$ ipython --no-banner

In [1]: import numpy as np

In [2]: import numpy.linalg as la

In [3]: np.set_printoptions(precision=1, suppress=True, linewidth=160, sign=" ")

In [4]: def rd(a):
   ...:     return np.round(a, 1) + 0
   ...: 

In [5]: mat = np.load("out2.npy")

In [6]: rd(mat)
Out[6]: 
array([[ 4.3,  5.1, -4.5,  5.8],
       [ 5.8, -2.9, -3.9,  6.5],
       [ 4.9,  3.8, -4.7,  6.3],
       [ 1.3, -9.8,  1.2,  0.2],
       [ 5.5,  1.9, -4.7,  6.7],
       [ 3.1, -9.2, -0.3,  2.4],
       [-5.7, -0.6,  4.6, -6.8],
       [-4.4, -5. ,  4.6, -5.9],
       [ 5.2,  2.9, -4.7,  6.5],
       [-3.2,  9.1,  0.5, -2.6],
       [ 3.2,  7.1, -4.1,  4.8],
       [ 0.7,  9.4, -2.7,  2.1],
       [ 4.1, -8.2, -1.3,  3.7],
       [-3.1, -7.2,  4.1, -4.7],
       [ 3.5, -8.8, -0.7,  3. ],
       [-5.4,  5.5,  3. , -5.6],
       [ 3.2, -9.1, -0.4,  2.5],
       [ 5.3, -5.8, -2.8,  5.5],
       [-0.4,  9.8, -1.9,  0.9],
       [-0.9,  9.8, -1.5,  0.3],
       [-0.7, -9.4,  2.7, -2.1],
       [-5.9,  1.2,  4.3, -6.8],
       [ 3. , -9.3, -0.2,  2.2],
       [-2. , -8.5,  3.5, -3.5],
       [-4.2, -5.4,  4.5, -5.7],
       [ 4.5, -7.7, -1.8,  4.2],
       [-3.2,  9.1,  0.4, -2.5],
       [-1.9,  9.8, -0.7, -0.9],
       [-4.8, -3.9,  4.7, -6.3],
       [ 1.2, -9.8,  1.3,  0. ],
       [ 0. ,  9.7, -2.2,  1.4],
       [-5.5, -1.6,  4.7, -6.7],
       [-1.4,  9.8, -1.2, -0.3],
       [ 5.9, -2.1, -4.1,  6.6],
       [ 1.2, -9.8,  1.3,  0. ]])

In [7]: rd(la.norm(mat, 2) / la.norm(mat))
Out[7]: np.float64(0.8)

In [8]: np.argsort(-la.norm(mat, axis=0).round(6), kind="stable")[:3]
Out[8]: array([ 1,  3,  0])

In [9]: A2 = np.array([[1, 0, 2], [1, 2, 0], [1, 1, 3], [2, 2, 2]])

In [10]: rd(np.einsum("ij,ij->i", mat, mat))
Out[10]: 
array([ 100.,  100.,  100.,  100.,  100.,  100.,  100.,  100.,  100.,  100.,  100.,  100.,  100.,  100.,  100.,  100.,  100.,  100.,  100.,  100.,  100.,
        100.,  100.,  100.,  100.,  100.,  100.,  100.,  100.,  100.,  100.,  100.,  100.,  100.,  100.])

In [11]: np.vstack([mat, A2.T]).shape
Out[11]: (38, 4)

In [12]: A2 @ mat
ValueError: matmul: Input operand 1 has a mismatch in its core dimension 0, with gufunc signature (n?,k),(k,m?)->(n?,m?) (size 35 is different from 3)


In [13]: m1 = np.loadtxt("w.csv", delimiter=",")

In [14]: m1
Out[14]: 
array([[ 0.,  0.,  1.,  1.,  1.,  1.,  0.,  0.],
       [ 0.,  0.,  1.,  0.,  1.,  1.,  0.,  0.],
       [ 1.,  1.,  0.,  0.,  0.,  0.,  0.,  1.],
       [ 1.,  0.,  0.,  0.,  0.,  0.,  1.,  1.],
       [ 1.,  1.,  0.,  0.,  0.,  0.,  0.,  0.],
       [ 1.,  1.,  0.,  0.,  0.,  0.,  0.,  0.],
       [ 0.,  0.,  0.,  1.,  0.,  0.,  0.,  0.],
       [ 0.,  0.,  1.,  1.,  0.,  0.,  0.,  0.]])

In [15]: la.inv(mat)
LinAlgError: Last 2 dimensions of the array must be square


In [16]: np.allclose(mat[:-1].T @ la.lstsq(mat[:-1].T, mat[-1])[0], mat[-1])
Out[16]: True

In [17]: np.abs(np.diag(la.qr(mat)[1])) > 1e-9
Out[17]: array([ True,  True, False, False])

In [18]: la.lstsq(mat[:-1].T, mat[-1])[2]
Out[18]: np.int32(2)

In [19]: rd(la.eigvalsh(m1).min())
Out[19]: np.float64(-2.8)

In [20]: np.all(la.eigvalsh(m1) > 0)
Out[20]: np.False_

In [21]: la.cholesky(m1)
LinAlgError: Matrix is not positive definite


In [22]: W2 = mat[[24, 7]].astype(float)

In [23]: for _ in range(4):
    ...:     z = la.norm(mat[:, None] - W2, axis=-1).argmin(axis=1)
    ...:     W2 = np.array([mat[z == j].mean(axis=0) for j in range(2)])
    ...: 

In [24]: z
Out[24]: array([ 0,  0,  0,  0,  0,  0,  1,  1,  0,  1,  1,  1,  0,  0,  0,  1,  0,  0,  1,  1,  0,  1,  0,  0,  0,  0,  1,  1,  1,  0,  1,  1,  1,  0,  0])

In [25]: np.abs(W2[1] - W2[0]).argmax()
Out[25]: np.int64(1)

In [26]: rd(W2)
Out[26]: 
array([[ 2.6, -5.5, -0.8,  2.3],
       [-2.6,  5.3,  0.8, -2.3]])
